$ python3 -q
>>> import numpy as np
>>> np.set_printoptions(suppress=True, linewidth=160)
>>> rnd = lambda a: np.round(a, 1) + 0
>>> data = np.array([[-0.8, -1.5, 0.4, -2.1, -0.7, -1.4],
...     [1.3, 1.1, 1.3, 0.5, 1.1, -1.5],
...     [-0.4, -0.9, -1.0, 1.2, 1.1, 1.5],
...     [-1.9, 1.8, 0.7, -1.0, 0.1, 0.8],
...     [-0.9, 0.3, -1.6, 0.2, 1.4, -1.7],
...     [0.9, -0.8, 0.9, -0.8, -1.5, 0.3],
...     [0.5, -0.7, 1.3, -1.0, -0.3, 1.1],
...     [1.2, -1.4, -0.5, -1.1, -0.8, 0.3],
...     [0.5, -0.7, 0.0, 0.6, 1.0, -0.5],
...     [0.0, 0.3, -0.9, 0.7, -1.3, 0.6],
...     [-0.5, -1.2, -0.9, -0.9, 1.3, 0.2],
...     [0.7, 0.8, -2.6, 0.2, -0.8, -0.7],
...     [-0.7, -2.0, 0.1, 0.3, 0.6, 0.0],
...     [0.3, 0.3, -1.7, -1.0, 0.1, -0.6]])
>>> data[:, 0] *= 20
>>> data
array([[-16. ,  -1.5,   0.4,  -2.1,  -0.7,  -1.4],
       [ 26. ,   1.1,   1.3,   0.5,   1.1,  -1.5],
       [ -8. ,  -0.9,  -1. ,   1.2,   1.1,   1.5],
       [-38. ,   1.8,   0.7,  -1. ,   0.1,   0.8],
       [-18. ,   0.3,  -1.6,   0.2,   1.4,  -1.7],
       [ 18. ,  -0.8,   0.9,  -0.8,  -1.5,   0.3],
       [ 10. ,  -0.7,   1.3,  -1. ,  -0.3,   1.1],
       [ 24. ,  -1.4,  -0.5,  -1.1,  -0.8,   0.3],
       [ 10. ,  -0.7,   0. ,   0.6,   1. ,  -0.5],
       [  0. ,   0.3,  -0.9,   0.7,  -1.3,   0.6],
       [-10. ,  -1.2,  -0.9,  -0.9,   1.3,   0.2],
       [ 14. ,   0.8,  -2.6,   0.2,  -0.8,  -0.7],
       [-14. ,  -2. ,   0.1,   0.3,   0.6,   0. ],
       [  6. ,   0.3,  -1.7,  -1. ,   0.1,  -0.6]])
>>> hat = data @ np.linalg.solve(data.T @ data, data.T)
>>> rnd(np.linalg.eigvalsh(hat))
array([0., 0., 0., 0., 0., 0., 0., 0., 1., 1., 1., 1., 1., 1.])
>>> rnd(hat @ data[:, 5])
array([-1.4, -1.5,  1.5,  0.8, -1.7,  0.3,  1.1,  0.3, -0.5,  0.6,  0.2, -0.7,  0. , -0.6])
>>> np.allclose(hat @ hat, hat)
True
>>> rnd(np.diag(hat))
array([0.7, 0.6, 0.5, 0.7, 0.4, 0.3, 0.3, 0.4, 0.2, 0.3, 0.4, 0.5, 0.4, 0.4])
>>> ang = np.radians(120)
>>> Rm = np.eye(6)
>>> Rm[3, 3] = Rm[5, 5] = np.cos(ang)
>>> Rm[3, 5], Rm[5, 3] = -np.sin(ang), np.sin(ang)
>>> rnd(Rm)
array([[ 1. ,  0. ,  0. ,  0. ,  0. ,  0. ],
       [ 0. ,  1. ,  0. ,  0. ,  0. ,  0. ],
       [ 0. ,  0. ,  1. ,  0. ,  0. ,  0. ],
       [ 0. ,  0. ,  0. , -0.5,  0. , -0.9],
       [ 0. ,  0. ,  0. ,  0. ,  1. ,  0. ],
       [ 0. ,  0. ,  0. ,  0.9,  0. , -0.5]])
>>> A2 = data @ Rm.T
>>> rnd(np.linalg.det(Rm)), np.trace(Rm)
(np.float64(1.0), np.float64(3.0))
>>> r0 = np.array([0, 2, -1])
>>> rnd(np.correlate(Rm[3], Rm[4], "full"))
array([ 0. ,  0. ,  0. ,  0. , -0.5,  0. , -0.9,  0. ,  0. ,  0. ,  0. ])
>>> Xs = (data - data.mean(axis=0)) / data.std(axis=0)
>>> rnd(Xs.std(axis=0))
array([1., 1., 1., 1., 1., 1.])
>>> np.argwhere(np.abs(Xs) > 2)
array([[3, 0]])
>>> beta = np.linalg.lstsq(np.delete(Xs, 5, axis=1), Xs[:, 5])[0]
>>> np.abs(beta).argmax()
np.int64(4)
>>> rnd(1 - np.var(Xs[:, 5] - np.delete(Xs, 5, axis=1) @ beta))
np.float64(0.2)
>>> rnd(beta)
array([-0.3, -0.2,  0.2,  0.4, -0.4])
>>> mat = np.loadtxt("a.csv", delimiter=",")
>>> mat
array([[ 0.,  2., -2., -3., -1., -3., -1., -2., -3.,  1.,  0.,  3.,  0.,  0.],
       [ 0.,  0., -1., -3.,  2., -1., -2.,  0.,  2.,  0.,  0.,  0., -3.,  0.],
       [ 0.,  0.,  0.,  1., -1.,  1.,  1., -2.,  1., -2.,  0., -1.,  1., -1.],
       [ 0.,  0.,  0.,  0.,  2., -1.,  0.,  3., -3.,  2., -1.,  3.,  1.,  1.],
       [ 0.,  0.,  0.,  0.,  0.,  2., -2., -1.,  2., -3.,  0.,  3.,  3.,  1.],
       [ 0.,  0.,  0.,  0.,  0.,  0.,  0., -3.,  0.,  2., -1., -3., -2.,  2.],
       [ 0.,  0.,  0.,  0.,  0.,  0.,  0., -1.,  2.,  3., -1., -3., -1., -2.],
       [ 0.,  0.,  0.,  0.,  0.,  0.,  0.,  0.,  3.,  3., -3.,  2.,  2., -2.],
       [ 0.,  0.,  0.,  0.,  0.,  0.,  0.,  0.,  0., -2.,  3., -3., -1., -2.],
       [ 0.,  0.,  0.,  0.,  0.,  0.,  0.,  0.,  0.,  0.,  3.,  3.,  0., -1.],
       [ 0.,  0.,  0.,  0.,  0.,  0.,  0.,  0.,  0.,  0.,  0., -3.,  2.,  3.],
       [ 0.,  0.,  0.,  0.,  0.,  0.,  0.,  0.,  0.,  0.,  0.,  0., -2., -1.],
       [ 0.,  0.,  0.,  0.,  0.,  0.,  0.,  0.,  0.,  0.,  0.,  0.,  0.,  1.],
       [ 0.,  0.,  0.,  0.,  0.,  0.,  0.,  0.,  0.,  0.,  0.,  0.,  0.,  0.]])
>>> np.linalg.norm(mat, axis=1).argmax()
np.int64(0)
>>> rnd(np.linalg.norm(mat, 2))
np.float64(9.8)
>>> mat[0] @ mat[7]
np.float64(0.0)
>>> rnd(np.linalg.norm(mat[0], 1)), rnd(np.linalg.norm(mat[0], np.inf))
(np.float64(21.0), np.float64(3.0))
>>> rnd(np.linalg.norm(mat, axis=0))
array([0. , 2. , 2.2, 4.4, 3.2, 4. , 3.2, 5.3, 6.3, 6.6, 5.5, 8.8, 6.2, 5.6])
>>> rnd(np.linalg.norm(mat, 1)), rnd(np.linalg.norm(mat, np.inf))
(np.float64(27.0), np.float64(21.0))
>>> rnd(np.linalg.norm(mat) ** 2 / np.linalg.norm(mat, 2) ** 2)
np.float64(3.6)
>>> rnd(np.linalg.norm(mat, "nuc"))
np.float64(52.4)
